$ python -q
>>> import numpy as np
>>> np.set_printoptions(suppress=True, linewidth=160)
>>> mat = np.load("test5.npy")
>>> print(mat)
[[3. 5. 0.]
 [5. 0. 5.]
 [0. 5. 1.]]
>>> # symmetric
>>> evals, vecs = np.linalg.eigh(mat)
>>> vec = np.array([9, 5, 6])
>>> print(vec @ mat @ vec)
1029.0
>>> print(np.round(np.linalg.eigvalsh(mat[1:, 1:]), 3))
[-4.525  5.525]
>>> print(np.round(vecs * np.maximum(evals, 0) @ vecs.T, 3))
[[4.03  3.106 1.316]
 [3.106 3.482 2.58 ]
 [1.316 2.58  2.682]]
>>> print(np.round(vecs * np.abs(evals) @ vecs.T, 3))
[[5.06  1.213 2.632]
 [1.213 6.965 0.16 ]
 [2.632 0.16  4.364]]
>>> def softmax(z):
...     e = np.exp(z - z.max(axis=-1, keepdims=True))
...     return e / e.sum(axis=-1, keepdims=True)
... 
>>> print(np.round(softmax(10 * mat[2]), 3) + 0)
[0. 1. 0.]
>>> print(np.round(softmax(mat[2] + 3), 3))
[0.007 0.976 0.018]
>>> print(np.round(softmax(mat[2]), 3))
[0.007 0.976 0.018]
>>> S = mat @ mat.T / np.sqrt(3)
>>> print(np.round(softmax(S), 3) + 0)
[[0.994 0.    0.006]
 [0.    1.    0.   ]
 [0.36  0.    0.64 ]]
>>> print(np.round(softmax(S)[2] @ mat, 3))
[1.079 5.    0.64 ]
>>> evals, vecs = np.linalg.eigh(mat)
>>> print(np.round(np.linalg.svd(mat, compute_uv=False), 3))
[8.233 6.194 1.961]
>>> print(np.round(vecs.T @ mat @ vecs, 3) + 0)
[[-6.194  0.     0.   ]
 [ 0.     1.961  0.   ]
 [ 0.     0.     8.233]]
>>> A2 = np.linalg.inv(mat)
>>> print(round(float(np.linalg.det(mat) * np.linalg.det(A2)), 3))
1.0
>>> print(np.round(np.linalg.det(mat) * A2, 3))
[[-25.  -5.  25.]
 [ -5.   3. -15.]
 [ 25. -15. -25.]]
>>> print(np.round(np.linalg.det(mat), 3))
-100.0
>>> print(np.round(np.sort(np.abs(np.linalg.eigvals(mat))), 3))
[1.961 6.194 8.233]
>>> print(round(np.abs(np.linalg.eigvals(mat)).max(), 3))
8.233
>>> print((mat + mat.T) / 2)
[[3. 5. 0.]
 [5. 0. 5.]
 [0. 5. 1.]]
>>> print((mat - mat.T) / 2)
[[0. 0. 0.]
 [0. 0. 0.]
 [0. 0. 0.]]
>>> print(mat @ mat)
[[34. 15. 25.]
 [15. 50.  5.]
 [25.  5. 26.]]
>>> feats = np.array([[0.0, 0.0, -1.0], [0.0, 0.0, 0.0], [-1.0, 0.0, 0.0]])
>>> Uu, sigma, vt = np.linalg.svd(feats)
>>> print(np.argmax(sigma[:-1] / (sigma[1:] + 1e-6)) + 1)
2
>>> A2 = Uu[:, :2] @ np.diag(sigma[:2]) @ vt[:2]
>>> print(np.linalg.matrix_rank(feats, rtol=0.05))
2
>>> print(np.abs(feats - A2).max())
0.0
>>> print(round(float(np.linalg.norm(feats - A2, 2)), 3), sigma[2])
0.0 0.0
>>> evals, vecs = np.linalg.eigh(feats)
>>> vec = np.array([1, -2, -3])
>>> print(np.round(np.linalg.eigvalsh(feats[1:, 1:]), 3))
[0. 0.]
>>> print(np.round(vecs * np.abs(evals) @ vecs.T, 3) + 0)
[[1. 0. 0.]
 [0. 0. 0.]
 [0. 0. 1.]]
>>> print(np.round(vec @ feats @ vec / (vec @ vec), 3), evals[0], evals[-1])
0.429 -1.0 1.0
>>> print(np.round(vecs * np.maximum(evals, 0) @ vecs.T, 3))
[[ 0.5  0.  -0.5]
 [ 0.   0.   0. ]
 [-0.5  0.   0.5]]
>>> print(vec @ feats @ vec)
6.0
>>> print(np.round(np.linalg.svd(feats, compute_uv=False), 3))
[1. 1. 0.]
>>> print(feats @ feats.T)
[[1. 0. 0.]
 [0. 0. 0.]
 [0. 0. 1.]]
>>> print(np.round(np.linalg.pinv(feats), 3))
[[ 0.  0. -1.]
 [ 0.  0.  0.]
 [-1.  0.  0.]]
>>> print(feats[:, 1] @ feats[:, 2])
0.0
>>> Z = np.array([[2, 0, -2], [2, -2, 2]])
>>> rng = np.random.default_rng(45937)
>>> E = rng.normal(size=(25, 2)) @ Z + np.array([1, -3, 1])
>>> print(E.round(3))
[[ 3.408 -4.472  1.536]
 [ 0.916 -2.947  0.977]
 [-3.085 -1.368  1.822]
 [ 1.566 -1.267 -3.033]
 [-1.949 -1.965  1.878]
 [ 0.941 -2.658  0.374]
 [ 1.325 -4.466  3.607]
 [-4.181 -0.442  1.065]
 [ 2.816  0.257 -7.329]
 [-4.525 -1.009  2.542]
 [-1.112 -4.083  5.278]
 [ 2.121 -5.643  5.166]
 [-1.382 -1.422  0.225]
 [ 1.123 -3.596  2.069]
 [ 0.133 -3.188  2.243]
 [-0.182 -3.346  2.874]
 [ 1.249 -3.598  1.946]
 [ 0.018 -2.171  0.323]
 [ 2.487 -5.539  4.59 ]
 [ 5.503 -6.033  2.564]
 [ 1.139 -2.58   0.021]
 [-0.46  -3.203  2.865]
 [ 0.331 -3.027  1.723]
 [ 2.443 -5.068  3.693]
 [ 3.981 -4.428  0.875]]
>>> vec = np.array([3, 3, -2])
>>> rhs = E @ vec
>>> print(np.round(np.linalg.lstsq(E, rhs)[0], 3))
[ 3.  3. -2.]
>>> rhs = rhs + 0.1 * rng.normal(size=25)
>>> print(rhs.round(3))
[ -6.212  -8.022 -16.987   7.148 -15.556  -6.05  -16.531 -15.866  24.017 -21.787 -26.049 -20.983  -8.786 -11.268 -13.368 -16.364 -11.08   -7.088 -18.379
  -6.671  -4.496 -16.607 -11.437 -15.371  -2.973]
>>> beta, *_ = np.linalg.lstsq(E, rhs)
>>> print(np.round(E.T @ (rhs - E @ beta), 3) + 0)
[0. 0. 0.]
>>> print(beta.round())
[ 3.  3. -2.]
>>> print(beta.round(3))
[ 2.987  2.973 -2.025]
>>> T = np.stack([E, 5 * E, E[::-1]])
>>> print(np.linalg.matrix_rank(T))
[3 3 3]
>>> print((T @ E.T).shape)
(3, 25, 25)
>>> print(np.linalg.matrix_rank(T.reshape(3, -1)))
2
>>> print(np.round(np.einsum("bij,cij->bc", T, T), 3))
[[  675.502  3377.509   374.336]
 [ 3377.509 16887.544  1871.68 ]
 [  374.336  1871.68    675.502]]
>>> Ac = E - E.mean(axis=0)
>>> vecs = np.linalg.svd(Ac)[2][:2]
>>> A2 = Ac - Ac @ vecs.T @ vecs
>>> print(np.round(A2.std(axis=0), 3) + 0)
[0. 0. 0.]
>>> print((feats != 0).astype(int))
[[0 0 1]
 [0 0 0]
 [1 0 0]]
>>> print(feats @ feats)
[[1. 0. 0.]
 [0. 0. 0.]
 [0. 0. 1.]]
>>> G = np.cov(E, rowvar=False)
>>> print(G.round(3))
[[ 5.775 -2.553 -0.67 ]
 [-2.553  2.77  -2.987]
 [-0.67  -2.987  6.643]]
>>> print(np.round(np.corrcoef(E.T), 3))
[[ 1.    -0.638 -0.108]
 [-0.638  1.    -0.696]
 [-0.108 -0.696  1.   ]]
>>> print(np.round(E.std(axis=0), 3))
[2.355 1.631 2.525]
>>> print(round(np.corrcoef(E[:, 0], E[:, 2])[0, 1], 3))
-0.108
>>> print(np.argsort(-E.std(axis=0).round(6), kind="stable"))
[2 0 1]
>>> M = np.load("arr.npy")
>>> print(M)
[[-1.1 -1.7 -0.8]
 [-0.1  0.   0.5]
 [ 0.5  1.3  0.7]
 [ 0.9 -1.2 -5.1]
 [ 0.4  0.7 -0.8]
 [ 1.4  0.8  2.7]
 [-0.9  0.6  0.5]
 [ 0.2  1.4 -0.9]
 [ 1.1 -0.3  0.3]
 [-0.1 -0.2 -0.7]
 [-0.2  0.1 -0.4]
 [-0.9  1.1  2.2]
 [-1.2  0.9 -1.1]
 [ 0.7  0.4  0.1]
 [-0.4 -0.3  0.2]
 [ 0.5 -0.2  2. ]
 [ 1.   2.1  0.3]
 [-1.   1.3  1.1]]
>>> A2 = M / np.linalg.norm(M, axis=1, keepdims=True)
>>> G = A2 @ A2.T
>>> print(np.round(np.linalg.norm(A2, axis=1), 3))
[1. 1. 1. 1. 1. 1. 1. 1. 1. 1. 1. 1. 1. 1. 1. 1. 1. 1.]
>>> print(np.argwhere(np.triu(np.abs(G) > 0.95, 1)))
[[ 0  2]
 [ 0 16]
 [ 1  3]
 [ 3  9]
 [ 3 11]
 [10 15]]
>>> print((G - 2 * np.eye(18)).round(6).argmax(axis=1))
[14 15 16  9  7 15 17  4 13  3 12 17 10 16  0  5  2  6]
